$ python -q
>>> import numpy as np
>>> from numpy import linalg as LA
>>> np.set_printoptions(suppress=True, linewidth=160)
>>> mat = np.loadtxt("dump.csv", delimiter=",")
>>> mat
array([[ 2.96, 12.22,  5.58],
       [ 3.94, 12.25,  5.38],
       [ 3.38, 11.21,  6.  ],
       [ 2.77, 11.19,  6.6 ],
       [ 2.57, 12.55,  6.63],
       [ 3.35, 12.28,  6.17],
       [ 2.2 , 11.63,  3.47],
       [ 3.55, 10.8 ,  5.07],
       [ 2.28, 13.17,  6.16],
       [ 4.81, 11.77,  6.79],
       [ 3.71, 12.79,  8.4 ],
       [ 2.58, 11.32,  5.62],
       [ 0.89, 12.4 ,  7.5 ],
       [ 2.72, 12.56,  8.23]])
>>> Z = mat[[2, 11]].astype(float)
>>> for _ in range(7):
...     z = LA.norm(mat[:, None] - Z, axis=-1).argmin(axis=1)
...     Z = np.array([mat[z == j].mean(axis=0) for j in range(2)])
... 
>>> z
array([1, 0, 0, 0, 1, 0, 1, 0, 1, 0, 0, 1, 1, 0])
>>> np.round(Z[1] - Z[0], 2)
array([-1.28,  0.36, -0.75])
>>> X = np.load("layer19.npy")
>>> X
array([[5., 4., 0., 4.],
       [4., 5., 0., 4.],
       [0., 0., 5., 0.],
       [4., 4., 0., 5.]])
>>> # symmetric, so the eigenvalues are real
>>> r0 = np.array([2, 3])
>>> np.cross(X[3, :3], X[1, :3])
array([0., 0., 4.])
>>> np.correlate(X[3], X[1], "full")
array([16., 16., 20., 56., 16., 25., 20.])
>>> np.polyval(r0, X[3])
array([11., 11.,  3., 13.])
>>> np.convolve(X[3], r0)
array([ 8., 20., 12., 10., 15.])
>>> W1 = np.array([[-3, -2, 0, -2], [-2, 0, 2, 3], [0, 2, 1, 3], [3, -2, -2, 0]])
>>> b = np.array([1, 1, -4, -2])
>>> H = np.maximum(X @ W1 + b, 0)
>>> H
array([[ 0.,  0.,  0.,  0.],
       [ 0.,  0.,  0.,  5.],
       [ 1., 11.,  1., 13.],
       [ 0.,  0.,  0.,  2.]])
>>> (H > 0).mean(axis=0)
array([0.25, 0.25, 0.25, 0.75])
>>> LA.matrix_rank(H)
np.int64(2)
>>> Z = np.array([[6, 6, 2], [3, 3, 3], [5, 6, 8], [6, 8, 4]])
>>> W1 @ Z
array([[-36, -40, -20],
       [ 16,  24,  24],
       [ 29,  36,  26],
       [  2,   0, -16]])
>>> H @ Z
array([[  0.,   0.,   0.],
       [ 30.,  40.,  20.],
       [122., 149.,  95.],
       [ 12.,  16.,   8.]])
>>> (H @ Z).round(6).argmax(axis=1)
array([0, 1, 1, 1])
